% python3 -q
>>> import numpy as np
>>> np.set_printoptions(precision=2, suppress=True, linewidth=140)
>>> J = np.load("x.npy")
>>> print(J)
[[ 0. -2.  0.  2. -2.  0.  0. -1.]
 [-2.  0.  0.  0.  0.  0.  0.  0.]
 [ 0.  0.  0.  0.  0.  0.  0.  0.]
 [ 2.  0.  0.  0.  0.  0.  0.  0.]
 [-2.  0.  0.  0.  0.  0.  0.  0.]
 [ 0.  0.  0.  0.  0.  0.  0.  0.]
 [ 0.  0.  0.  0.  0.  0.  0.  0.]
 [-1.  0.  0.  0.  0.  0.  0.  0.]]
>>> r = np.linalg.matrix_rank(J)
>>> r
np.int64(2)
>>> ns = np.linalg.svd(J)[2][r:].T
>>> print(ns.shape)
(8, 6)
>>> np.round(ns @ ns.T, 2) + 0
array([[ 0.  ,  0.  ,  0.  ,  0.  ,  0.  ,  0.  ,  0.  ,  0.  ],
       [ 0.  ,  0.69,  0.  ,  0.31, -0.31,  0.  ,  0.  , -0.15],
       [ 0.  ,  0.  ,  1.  ,  0.  ,  0.  ,  0.  ,  0.  ,  0.  ],
       [ 0.  ,  0.31,  0.  ,  0.69,  0.31,  0.  ,  0.  ,  0.15],
       [ 0.  , -0.31,  0.  ,  0.31,  0.69,  0.  ,  0.  , -0.15],
       [ 0.  ,  0.  ,  0.  ,  0.  ,  0.  ,  1.  ,  0.  ,  0.  ],
       [ 0.  ,  0.  ,  0.  ,  0.  ,  0.  ,  0.  ,  1.  ,  0.  ],
       [ 0.  , -0.15,  0.  ,  0.15, -0.15,  0.  ,  0.  ,  0.92]])
>>> np.round(J @ np.linalg.pinv(J) @ J, 2) + 0
array([[ 0., -2.,  0.,  2., -2.,  0.,  0., -1.],
       [-2.,  0.,  0.,  0.,  0.,  0.,  0.,  0.],
       [ 0.,  0.,  0.,  0.,  0.,  0.,  0.,  0.],
       [ 2.,  0.,  0.,  0.,  0.,  0.,  0.,  0.],
       [-2.,  0.,  0.,  0.,  0.,  0.,  0.,  0.],
       [ 0.,  0.,  0.,  0.,  0.,  0.,  0.,  0.],
       [ 0.,  0.,  0.,  0.,  0.,  0.,  0.,  0.],
       [-1.,  0.,  0.,  0.,  0.,  0.,  0.,  0.]])
>>> print(np.allclose(J[:-1].T @ np.linalg.lstsq(J[:-1].T, J[-1])[0], J[-1]))
True
>>> evals, V = np.linalg.eigh(J)
>>> vec = np.array([-3, 2, -1, -2, -2, -1, -3, 0])
>>> (np.sign(V[:, -1].round(6)) == np.sign(V[0, -1].round(6))).astype(int)
array([1, 0, 0, 1, 0, 0, 0, 0])
>>> print(vec @ J @ vec / (vec @ vec), np.round(evals[0], 2), round(evals[-1], 2))
0.75 -3.61 3.61
>>> vec @ J @ vec
np.float64(24.0)
>>> feats = np.loadtxt("mat.csv", delimiter=",")
>>> feats
array([[-0.87,  0.1 ,  0.9 ],
       [ 1.28,  0.8 , -1.3 ],
       [-0.81, -1.7 ,  0.8 ],
       [-0.42,  1.5 ,  0.4 ],
       [-2.01, -1.9 ,  2.  ],
       [-0.11, -0.4 ,  0.1 ],
       [ 0.07, -0.9 , -0.1 ],
       [-0.02,  0.5 ,  0.  ],
       [ 0.2 , -1.6 , -0.2 ],
       [-0.98,  2.1 ,  1.  ],
       [-0.2 ,  1.1 ,  0.2 ],
       [-0.02, -1.  ,  0.  ],
       [-0.3 , -0.3 ,  0.3 ],
       [-0.22, -1.4 ,  0.2 ],
       [-0.53,  0.1 ,  0.5 ],
       [-0.85, -0.6 ,  0.9 ],
       [-0.59,  1.1 ,  0.6 ],
       [-0.12,  0.6 ,  0.1 ],
       [-1.37, -0.5 ,  1.4 ],
       [-0.42,  2.4 ,  0.4 ],
       [ 1.38,  0.9 , -1.4 ],
       [ 2.51,  0.2 , -2.5 ],
       [ 0.78,  0.  , -0.8 ],
       [-1.37,  1.4 ,  1.4 ],
       [-0.77,  0.6 ,  0.8 ],
       [-1.15, -1.1 ,  1.1 ],
       [-1.25,  0.3 ,  1.2 ],
       [-1.29,  1.2 ,  1.3 ],
       [ 0.61,  0.7 , -0.6 ],
       [ 0.93, -0.9 , -0.9 ],
       [-1.27, -0.9 ,  1.3 ],
       [-1.4 , -1.3 ,  1.4 ],
       [ 1.27,  0.3 , -1.3 ],
       [ 0.48, -1.2 , -0.5 ],
       [ 1.01,  0.3 , -1.  ]])
>>> rng = np.random.default_rng(9)
>>> Y = feats + rng.integers(-2, 3, (35, 2)) @ rng.integers(-2, 3, (2, 3))
>>> Y
array([[-4.87,  0.1 ,  4.9 ],
       [ 3.28, -3.2 , -3.3 ],
       [-2.81,  2.3 ,  2.8 ],
       [-2.42, -0.5 ,  2.4 ],
       [-4.01, -3.9 ,  4.  ],
       [-4.11, -4.4 ,  4.1 ],
       [-3.93, -4.9 ,  3.9 ],
       [-4.02, -1.5 ,  4.  ],
       [ 4.2 ,  2.4 , -4.2 ],
       [-0.98,  0.1 ,  1.  ],
       [-0.2 , -0.9 ,  0.2 ],
       [ 3.98, -5.  , -4.  ],
       [ 3.7 , -2.3 , -3.7 ],
       [-4.22,  2.6 ,  4.2 ],
       [-4.53,  2.1 ,  4.5 ],
       [-2.85,  1.4 ,  2.9 ],
       [ 1.41, -2.9 , -1.4 ],
       [-2.12, -3.4 ,  2.1 ],
       [ 0.63, -4.5 , -0.6 ],
       [-2.42,  2.4 ,  2.4 ],
       [ 3.38, -3.1 , -3.4 ],
       [ 0.51,  0.2 , -0.5 ],
       [-3.22, -4.  ,  3.2 ],
       [-5.37,  3.4 ,  5.4 ],
       [-4.77,  4.6 ,  4.8 ],
       [-5.15, -5.1 ,  5.1 ],
       [-3.25, -3.7 ,  3.2 ],
       [-1.29,  1.2 ,  1.3 ],
       [-3.39,  4.7 ,  3.4 ],
       [ 4.93, -4.9 , -4.9 ],
       [ 0.73, -0.9 , -0.7 ],
       [-3.4 , -3.3 ,  3.4 ],
       [ 1.27,  0.3 , -1.3 ],
       [-1.52,  2.8 ,  1.5 ],
       [ 5.01, -3.7 , -5.  ]])
>>> Y - feats
array([[-4.,  0.,  4.],
       [ 2., -4., -2.],
       [-2.,  4.,  2.],
       [-2., -2.,  2.],
       [-2., -2.,  2.],
       [-4., -4.,  4.],
       [-4., -4.,  4.],
       [-4., -2.,  4.],
       [ 4.,  4., -4.],
       [ 0., -2.,  0.],
       [ 0., -2.,  0.],
       [ 4., -4., -4.],
       [ 4., -2., -4.],
       [-4.,  4.,  4.],
       [-4.,  2.,  4.],
       [-2.,  2.,  2.],
       [ 2., -4., -2.],
       [-2., -4.,  2.],
       [ 2., -4., -2.],
       [-2.,  0.,  2.],
       [ 2., -4., -2.],
       [-2.,  0.,  2.],
       [-4., -4.,  4.],
       [-4.,  2.,  4.],
       [-4.,  4.,  4.],
       [-4., -4.,  4.],
       [-2., -4.,  2.],
       [ 0.,  0.,  0.],
       [-4.,  4.,  4.],
       [ 4., -4., -4.],
       [ 2.,  0., -2.],
       [-2., -2.,  2.],
       [ 0.,  0.,  0.],
       [-2.,  4.,  2.],
       [ 4., -4., -4.]])
